% python3 -q
>>> import numpy as np
>>> np.set_printoptions(precision=3, suppress=True, linewidth=160)
>>> rng = np.random.default_rng(90)
>>> theta = np.sort(rng.uniform(-2, 2, 38))
>>> feats = np.c_[theta, theta ** 2, theta ** 3] @ np.array([[1, 1, 2, -2, -2, -2], [0, 0, -1, -1, 0, 2], [2, -1, -1, 1, 0, -2]])
>>> feats
array([[-17.963,   5.984,  -0.009,  -7.979,   3.997,  27.949],
       [-14.919,   4.657,  -0.704,  -6.28 ,   3.737,  23.772],
       [-14.219,   4.355,  -0.853,  -5.891,   3.672,  22.799],
       [-14.089,   4.299,  -0.88 ,  -5.818,   3.66 ,  22.617],
       [-12.469,   3.61 ,  -1.203,  -4.922,   3.5  ,  20.344],
       [ -9.219,   2.263,  -1.748,  -3.146,   3.128,  15.677],
       [ -8.506,   1.977,  -1.843,  -2.762,   3.035,  14.628],
       [ -8.227,   1.866,  -1.878,  -2.613,   2.997,  14.216],
       [ -7.874,   1.726,  -1.919,  -2.424,   2.947,  13.69 ],
       [ -5.12 ,   0.69 ,  -2.11 ,  -0.998,   2.493,   9.475],
       [ -2.383,  -0.165,  -1.887,   0.251,   1.809,   4.923],
       [ -1.566,  -0.332,  -1.629,   0.523,   1.487,   3.415],
       [ -0.843,  -0.382,  -1.205,   0.631,   1.071,   1.953],
       [ -0.777,  -0.377,  -1.149,   0.627,   1.021,   1.809],
       [ -0.444,  -0.31 ,  -0.791,   0.539,   0.71 ,   1.052],
       [ -0.434,  -0.306,  -0.777,   0.533,   0.697,   1.025],
       [ -0.415,  -0.299,  -0.751,   0.523,   0.675,   0.98 ],
       [ -0.396,  -0.292,  -0.725,   0.512,   0.653,   0.936],
       [ -0.388,  -0.288,  -0.713,   0.506,   0.643,   0.915],
       [  0.034,   0.034,   0.067,  -0.069,  -0.068,  -0.066],
       [  0.075,   0.074,   0.142,  -0.153,  -0.148,  -0.138],
       [  0.257,   0.219,   0.397,  -0.505,  -0.463,  -0.381],
       [  0.529,   0.336,   0.576,  -0.897,  -0.801,  -0.609],
       [  1.232,   0.373,   0.597,  -1.467,  -1.318,  -1.022],
       [  1.239,   0.372,   0.596,  -1.47 ,  -1.322,  -1.026],
       [  1.498,   0.342,   0.541,  -1.599,  -1.455,  -1.167],
       [  1.611,   0.325,   0.511,  -1.648,  -1.508,  -1.228],
       [  1.754,   0.301,   0.47 ,  -1.703,  -1.57 ,  -1.306],
       [  1.821,   0.289,   0.449,  -1.727,  -1.599,  -1.342],
       [  6.027,  -1.02 ,  -1.457,  -2.077,  -2.659,  -3.822],
       [  6.266,  -1.109,  -1.58 ,  -2.062,  -2.699,  -3.973],
       [  7.259,  -1.487,  -2.099,  -1.983,  -2.857,  -4.606],
       [  7.86 ,  -1.721,  -2.417,  -1.92 ,  -2.945,  -4.995],
       [  8.041,  -1.792,  -2.514,  -1.9  ,  -2.971,  -5.114],
       [ 10.168,  -2.65 ,  -3.661,  -1.606,  -3.245,  -6.525],
       [ 10.762,  -2.895,  -3.985,  -1.509,  -3.315,  -6.926],
       [ 14.231,  -4.36 ,  -5.897,  -0.85 ,  -3.674,  -9.32 ],
       [ 14.388,  -4.428,  -5.984,  -0.817,  -3.688,  -9.43 ]])
>>> Uu, sig, Vh = np.linalg.svd(feats, full_matrices=False)
>>> np.round(sig / sig[0], 3) + 0
array([1.   , 0.26 , 0.117, 0.   , 0.   , 0.   ])
>>> np.cumsum(sig ** 2) / np.sum(sig ** 2)
array([0.925, 0.987, 1.   , 1.   , 1.   , 1.   ])
>>> sig.round(3) + 0
array([82.292, 21.392,  9.66 ,  0.   ,  0.   ,  0.   ])
>>> np.round(np.sqrt((sig ** 2).sum()), 3), round(np.linalg.norm(feats), 3)
(np.float64(85.574), np.float64(85.574))
>>> np.abs(Uu[:, 0]).round(6).argmax()
np.int64(0)
>>> cen = feats - feats.mean(axis=0)
>>> Uu, sig, Vh = np.linalg.svd(cen, full_matrices=False)
>>> (np.sign(Uu[:, 0]) == np.sign(Uu[0, 0])).astype(int)
array([1, 1, 1, 1, 1, 1, 1, 1, 1, 1, 1, 1, 0, 0, 0, 0, 0, 0, 0, 0, 0, 0, 0, 0, 0, 0, 0, 0, 0, 0, 0, 0, 0, 0, 0, 0, 0, 0])
>>> np.linalg.matrix_rank(cen)
np.int64(3)
>>> np.abs(Vh[0]).argmax()
np.int64(5)
>>> np.round(sig ** 2 / (sig ** 2).sum(), 3) + 0
array([0.955, 0.031, 0.014, 0.   , 0.   , 0.   ])
>>> Vh[0] * np.sign(Vh[0, np.abs(Vh[0]).argmax()])
array([-0.597,  0.166,  0.042, -0.112,  0.177,  0.755])
>>> print(round(float((sig ** 2).sum() ** 2 / (sig ** 4).sum()), 3))
1.096
>>> np.round(cen.mean(axis=0), 3) + 0
array([0., 0., 0., 0., 0., 0.])
>>> basis = feats[[24, 26]].astype(float)
>>> for _ in range(7):
...     labels = np.linalg.norm(feats[:, None] - basis, axis=-1).argmin(axis=1)
...     basis = np.array([feats[labels == j].mean(axis=0) for j in range(2)])
... 
>>> labels
array([0, 0, 0, 0, 0, 0, 0, 0, 0, 0, 1, 1, 1, 1, 1, 1, 1, 1, 1, 1, 1, 1, 1, 1, 1, 1, 1, 1, 1, 1, 1, 1, 1, 1, 1, 1, 1, 1])
>>> np.bincount(labels)
array([10, 28])
>>> print(basis[1] - basis[0])
[ 14.382  -3.912   0.069   3.522  -4.372 -20.159]
>>> M = np.load("out5.npy")
>>> M
array([[ 1,  0,  0,  0,  0,  0,  0,  0],
       [ 2,  1,  0,  0,  0,  0,  0,  0],
       [ 3,  5,  1,  0,  0,  0,  0,  0],
       [ 5, -4,  4,  1,  0,  0,  0,  0],
       [-1, -4, -5, -3,  1,  0,  0,  0],
       [-4, -4, -5, -4,  5,  1,  0,  0],
       [-2, -1,  3,  4, -2,  0,  1,  0],
       [-2,  0,  1,  5, -3,  3, -4,  1]])
>>> M @ M
array([[  1,   0,   0,   0,   0,   0,   0,   0],
       [  4,   1,   0,   0,   0,   0,   0,   0],
       [ 16,  10,   1,   0,   0,   0,   0,   0],
       [ 14,  12,   8,   1,   0,   0,   0,   0],
       [-40, -21, -22,  -6,   1,   0,   0,   0],
       [-56, -37, -51, -23,  10,   1,   0,   0],
       [ 25,   5,  32,  14,  -4,   0,   1,   0],
       [ 23, -11,  10,  -9,  17,   6,  -8,   1]])
>>> np.prod(np.diag(M)), np.round(np.linalg.det(M), 3)
(np.int64(1), np.float64(1.0))
>>> np.linalg.matrix_rank(M - M[0, 0] * np.eye(8))
np.int64(6)
>>> M @ M
array([[  1,   0,   0,   0,   0,   0,   0,   0],
       [  4,   1,   0,   0,   0,   0,   0,   0],
       [ 16,  10,   1,   0,   0,   0,   0,   0],
       [ 14,  12,   8,   1,   0,   0,   0,   0],
       [-40, -21, -22,  -6,   1,   0,   0,   0],
       [-56, -37, -51, -23,  10,   1,   0,   0],
       [ 25,   5,  32,  14,  -4,   0,   1,   0],
       [ 23, -11,  10,  -9,  17,   6,  -8,   1]])
>>> np.round(np.linalg.det(M), 3)
np.float64(1.0)
>>> np.allclose(M @ M.T, M.T @ M)
False
>>> B = M / np.sqrt((M ** 2).mean(axis=1, keepdims=True))
>>> np.linalg.matrix_rank(B) == np.linalg.matrix_rank(M)
np.True_
>>> K = np.loadtxt("case5.csv", delimiter=",")
>>> K
array([[  7.364,  11.892,  13.673,   3.311,   2.539],
       [ 15.674,  -1.674, -12.117,   0.819,  -2.01 ],
       [ 15.656,  -1.695, -12.137,   0.813,  -2.014],
       [  3.346,  11.487,  15.506,   2.908,   2.825],
       [-11.018, -11.704, -11.158,  -3.549,  -2.126],
       [  2.921,  11.413,  15.651,   2.858,   2.846],
       [ 15.083,  10.516,   6.864,   3.587,   1.397],
       [  5.964,  -8.573, -16.732,  -1.519,  -2.945],
       [ 11.032,  -5.705, -15.442,  -0.468,  -2.658],
       [ 18.231,   2.334,  -7.554,   1.941,  -1.162],
       [-18.071,  -7.874,  -1.005,  -3.207,  -0.376],
       [ 11.503,  11.629,  10.747,   3.568,   2.057],
       [-18.669,  -3.816,   5.557,  -2.317,   0.798],
       [ 18.468,   3.013,  -6.662,   2.116,  -0.999],
       [  7.714,  -7.706, -16.475,  -1.185,  -2.88 ],
       [-13.313,   3.97 ,  14.184,  -0.108,   2.407],
       [ -8.832, -11.89 , -12.774,  -3.423,  -2.393],
       [ 16.702,  -0.394, -10.788,   1.194,  -1.76 ],
       [-13.866,   3.489,  13.786,  -0.261,   2.33 ],
       [ 13.467,  11.16 ,   8.834,   3.611,   1.734],
       [ 18.75 ,   5.869,  -2.472,   2.797,  -0.242],
       [-15.06 ,   2.34 ,  12.759,  -0.618,   2.132],
       [ 14.955,  -2.448, -12.86 ,   0.585,  -2.152],
       [ -7.824, -11.901, -13.406,  -3.348,  -2.496],
       [-16.971,   0.011,  10.367,  -1.303,   1.681],
       [-18.421,  -2.863,   6.862,  -2.078,   1.035],
       [ -9.594, -11.852, -12.252,  -3.473,  -2.307],
       [ 17.972,   1.733,  -8.314,   1.782,  -1.301],
       [-18.623,  -3.594,   5.868,  -2.262,   0.854],
       [-16.683,  -9.489,  -4.32 ,  -3.473,  -0.957],
       [-12.065, -11.523, -10.242,  -3.587,  -1.972],
       [  2.685,  11.369,  15.728,   2.83 ,   2.858],
       [-15.608, -10.234,  -6.112,  -3.562,  -1.268],
       [ 13.988,  -3.379, -13.693,   0.296,  -2.312],
       [ 14.161,  -3.22 , -13.556,   0.346,  -2.285],
       [ -5.97 , -11.815, -14.407,  -3.186,  -2.656]])
>>> labels = K[:, 4] > np.median(K[:, 4])
>>> f = K[labels].mean(axis=0) - K[~labels].mean(axis=0)
>>> print(np.argsort(-np.abs(f).round(6), kind="stable"))
[2 1 0 4 3]
>>> print(round((((K - K.mean(axis=0)) @ f > 0) == labels).mean(), 3))
0.917
>>> ((K - K.mean(axis=0)) @ f > 0).astype(int)
array([1, 0, 0, 1, 0, 1, 1, 0, 0, 0, 1, 1, 1, 0, 0, 1, 0, 0, 1, 1, 0, 1, 0, 0, 1, 1, 0, 0, 1, 0, 0, 1, 0, 0, 0, 0])
>>> rank = np.linalg.matrix_rank(K)
>>> rank
np.int64(2)
>>> null = np.linalg.svd(K)[2][rank:].T
>>> null @ null.T
array([[ 0.117, -0.24 ,  0.172, -0.123,  0.021],
       [-0.24 ,  0.646, -0.394, -0.1  , -0.074],
       [ 0.172, -0.394,  0.293, -0.078, -0.125],
       [-0.123, -0.1  , -0.078,  0.967, -0.015],
       [ 0.021, -0.074, -0.125, -0.015,  0.978]])
>>> [int(np.linalg.matrix_rank(K[:i])) for i in range(1, len(K) + 1)]
[1, 2, 2, 2, 2, 2, 2, 2, 2, 2, 2, 2, 2, 2, 2, 2, 2, 2, 2, 2, 2, 2, 2, 2, 2, 2, 2, 2, 2, 2, 2, 2, 2, 2, 2, 2]
>>> print(np.allclose(K @ null, 0))
True
>>> [int(np.linalg.matrix_rank(np.delete(K, i, axis=0))) for i in range(36)]
[2, 2, 2, 2, 2, 2, 2, 2, 2, 2, 2, 2, 2, 2, 2, 2, 2, 2, 2, 2, 2, 2, 2, 2, 2, 2, 2, 2, 2, 2, 2, 2, 2, 2, 2, 2]
